In [1]: import numpy as np

In [2]: from numpy import linalg as LA

In [3]: np.set_printoptions(precision=2, suppress=True, linewidth=120)

In [4]: def rd(a):
   ...:     return np.round(a, 2) + 0
   ...: 

In [5]: K = np.load("test14.npy")

In [6]: K
Out[6]: 
array([[-1, -7, -9,  4,  9,  4,  7,  6, -1,  9],
       [-1, -6, -2, -4, -2,  6,  9,  0, -7,  7],
       [-7, -1,  9, -5,  6,  9,  5,  7, -8,  5],
       [ 0,  3,  6, -8, -5, -3,  6,  1,  0,  9],
       [ 4, -9, -5,  3,  1,  0, -6,  0,  0,  0],
       [-2, -7, -3,  8, -9,  7,  3,  8,  6, -3],
       [ 0,  3,  6, -8, -5, -3,  6,  1,  0,  9]])

In [7]: rk = LA.matrix_rank(K)

In [8]: rk
Out[8]: np.int64(6)

In [9]: N = LA.svd(K)[2][rk:].T

In [10]: N.shape
Out[10]: (10, 4)

In [11]: [int(LA.matrix_rank(K[:i])) for i in range(1, len(K) + 1)]
Out[11]: [1, 2, 3, 4, 5, 6, 6]

In [12]: np.allclose(K @ N, 0)
Out[12]: True

In [13]: [int(LA.matrix_rank(K[:, :j + 1])) for j in range(10)]
Out[13]: [1, 2, 3, 4, 5, 6, 6, 6, 6, 6]

In [14]: U, sigma, VT = LA.svd(K)

In [15]: np.argmax(sigma[:-1] / (sigma[1:] + 1e-6)) + 1
Out[15]: np.int64(6)

In [16]: M2 = U[:, :6] @ np.diag(sigma[:6]) @ VT[:6]

In [17]: rd(LA.norm(K - M2, 2)), rd(sigma[6])
Out[17]: (np.float64(0.0), np.float64(0.0))

In [18]: LA.matrix_rank(K, rtol=0.05)
Out[18]: np.int64(6)

In [19]: LA.matrix_rank(M2)
Out[19]: np.int64(6)

In [20]: rd(np.abs(K - M2).max())
Out[20]: np.float64(0.0)

In [21]: U, sigma, VT = LA.svd(K, full_matrices=False)

In [22]: np.abs(U[:, 0]).round(6).argmax()
Out[22]: np.int64(2)

In [23]: rd(np.abs(VT[0]))
Out[23]: array([0.18, 0.04, 0.32, 0.43, 0.04, 0.17, 0.49, 0.17, 0.29, 0.54])

In [24]: U.shape, sigma.shape, VT.shape
Out[24]: ((7, 7), (7,), (7, 10))

In [25]: rd(sigma)
Out[25]: array([29.2 , 25.66, 17.17, 15.18,  9.78,  7.4 ,  0.  ])

In [26]: rd(U.T @ K @ VT.T)
Out[26]: 
array([[29.2 ,  0.  ,  0.  ,  0.  ,  0.  ,  0.  ,  0.  ],
       [ 0.  , 25.66,  0.  ,  0.  ,  0.  ,  0.  ,  0.  ],
       [ 0.  ,  0.  , 17.17,  0.  ,  0.  ,  0.  ,  0.  ],
       [ 0.  ,  0.  ,  0.  , 15.18,  0.  ,  0.  ,  0.  ],
       [ 0.  ,  0.  ,  0.  ,  0.  ,  9.78,  0.  ,  0.  ],
       [ 0.  ,  0.  ,  0.  ,  0.  ,  0.  ,  7.4 ,  0.  ],
       [ 0.  ,  0.  ,  0.  ,  0.  ,  0.  ,  0.  ,  0.  ]])

In [27]: M2 = K / np.sqrt((K ** 2).mean(axis=1, keepdims=True))

In [28]: LA.matrix_rank(M2) == LA.matrix_rank(K)
Out[28]: np.True_

In [29]: rd(LA.norm(M2, axis=1))
Out[29]: array([3.16, 3.16, 3.16, 3.16, 3.16, 3.16, 3.16])

In [30]: rng = np.random.default_rng(229)

In [31]: M2 = K + rng.integers(-2, 3, (7, 6)) @ rng.integers(-2, 3, (6, 10))

In [32]: M2
Out[32]: 
array([[ -9, -13,   4,  10,   1,  18,   7,  14,   2,   7],
       [  0,   1,  -5,   2,  -1,   4,  16,   5, -15,   0],
       [  0,  -5,  11,  -5,  11,  14,  -3,   4,  -2,   8],
       [  3,   3,   7,  -2,  -6,  -3,  11,   8,  -7,   3],
       [  2,   1, -10,   1,   7,  -8,   6,   6,  -5,  -8],
       [ -6,  -3,  -3,  16, -15,  10,   6,  10,   0,  -6],
       [ -1,   4,  -1, -10,  -6, -10,   6,  -6,   1,  13]])

In [33]: M2 - K
Out[33]: 
array([[-8, -6, 13,  6, -8, 14,  0,  8,  3, -2],
       [ 1,  7, -3,  6,  1, -2,  7,  5, -8, -7],
       [ 7, -4,  2,  0,  5,  5, -8, -3,  6,  3],
       [ 3,  0,  1,  6, -1,  0,  5,  7, -7, -6],
       [-2, 10, -5, -2,  6, -8, 12,  6, -5, -8],
       [-4,  4,  0,  8, -6,  3,  3,  2, -6, -3],
       [-1,  1, -7, -2, -1, -7,  0, -7,  1,  4]])

In [34]: A = np.loadtxt("m.csv", delimiter=",")

In [35]: A
Out[35]: 
array([[ 0.,  3.,  0.,  0.,  0.,  0., -3., -2.,  1.,  0.,  0.,  0.,  0.,  2.,  0.,  3.],
       [ 0., -3.,  0.,  0.,  0.,  0., -1.,  3., -1.,  0.,  0.,  0.,  0., -2.,  0.,  0.],
       [ 0.,  0.,  1.,  0.,  0.,  0.,  0.,  0.,  0., -1.,  0.,  0.,  0.,  0., -3.,  0.],
       [ 0.,  0., -3.,  3.,  0., -2.,  0.,  0.,  0., -1.,  0.,  0.,  0.,  0.,  2.,  0.],
       [ 0.,  0.,  0.,  0.,  1.,  0.,  0.,  0.,  0.,  0.,  2.,  2.,  3.,  0.,  0.,  0.],
       [ 0.,  0.,  0., -1.,  0.,  2.,  0.,  0.,  0., -2.,  0.,  0.,  0.,  0.,  1.,  0.],
       [-3.,  2.,  0.,  0.,  0.,  0.,  1.,  2.,  1.,  0.,  0.,  0.,  0.,  1.,  0.,  1.],
       [-2.,  1.,  0.,  0.,  0.,  0.,  2., -1., -1.,  0.,  0.,  0.,  0., -2.,  0.,  2.],
       [-3.,  0.,  0.,  0.,  0.,  0.,  3., -3., -2.,  0.,  0.,  0.,  0., -3.,  0.,  0.],
       [ 0.,  0.,  2., -2.,  0., -3.,  0.,  0.,  0., -2.,  0.,  0.,  0.,  0., -3.,  0.],
       [ 0.,  0.,  0.,  0., -1.,  0.,  0.,  0.,  0.,  0., -2., -3., -3.,  0.,  0.,  0.],
       [ 0.,  0.,  0.,  0.,  0.,  0.,  0.,  0.,  0.,  0.,  0.,  1., -1.,  0.,  0.,  0.],
       [ 0.,  0.,  0.,  0.,  2.,  0.,  0.,  0.,  0.,  0.,  2., -3., -3.,  0.,  0.,  0.],
       [-3.,  2.,  0.,  0.,  0.,  0.,  1.,  2., -3.,  0.,  0.,  0.,  0.,  2.,  0.,  2.],
       [ 0.,  0.,  2., -1.,  0.,  1.,  0.,  0.,  0., -2.,  0.,  0.,  0.,  0.,  3.,  0.],
       [-2.,  3.,  0.,  0.,  0.,  0.,  3., -3., -3.,  0.,  0.,  0.,  0., -3.,  0., -3.]])

In [36]: M2 = np.array([[0, 1, 0],
    ...:     [2, 2, 2],
    ...:     [0, 0, 1],
    ...:     [2, 0, 0],
    ...:     [1, 2, 0],
    ...:     [1, 1, 0],
    ...:     [2, 1, 1],
    ...:     [0, 1, 0],
    ...:     [2, 0, 0],
    ...:     [0, 0, 2],
    ...:     [0, 0, 1],
    ...:     [0, 0, 0],
    ...:     [0, 0, 2],
    ...:     [1, 0, 0],
    ...:     [1, 1, 1],
    ...:     [2, 0, 0]])

In [37]: LA.matrix_rank(A @ M2)
Out[37]: np.int64(3)

In [38]: M2.T @ A.T
Out[38]: 
array([[ 10., -12.,  -3.,   6.,   1.,   1.,  11.,   6.,  -1., -10.,  -1.,   0.,   2.,   6.,   2.,  -3.],
       [  1.,  -4.,  -3.,   0.,   2.,   3.,   4.,   1.,  -3.,  -6.,  -2.,   0.,   4.,   4.,   4.,   4.],
       [  3.,  -7.,  -4.,  -3.,   8.,  -3.,   5.,   4.,   3.,  -5.,  -8.,  -2.,  -4.,   5.,   1.,   9.]])

In [39]: A @ M2
Out[39]: 
array([[ 10.,   1.,   3.],
       [-12.,  -4.,  -7.],
       [ -3.,  -3.,  -4.],
       [  6.,   0.,  -3.],
       [  1.,   2.,   8.],
       [  1.,   3.,  -3.],
       [ 11.,   4.,   5.],
       [  6.,   1.,   4.],
       [ -1.,  -3.,   3.],
       [-10.,  -6.,  -5.],
       [ -1.,  -2.,  -8.],
       [  0.,   0.,  -2.],
       [  2.,   4.,  -4.],
       [  6.,   4.,   5.],
       [  2.,   4.,   1.],
       [ -3.,   4.,   9.]])

In [40]: np.einsum("ik,kj->ij", A, M2)
Out[40]: 
array([[ 10.,   1.,   3.],
       [-12.,  -4.,  -7.],
       [ -3.,  -3.,  -4.],
       [  6.,   0.,  -3.],
       [  1.,   2.,   8.],
       [  1.,   3.,  -3.],
       [ 11.,   4.,   5.],
       [  6.,   1.,   4.],
       [ -1.,  -3.,   3.],
       [-10.,  -6.,  -5.],
       [ -1.,  -2.,  -8.],
       [  0.,   0.,  -2.],
       [  2.,   4.,  -4.],
       [  6.,   4.,   5.],
       [  2.,   4.,   1.],
       [ -3.,   4.,   9.]])
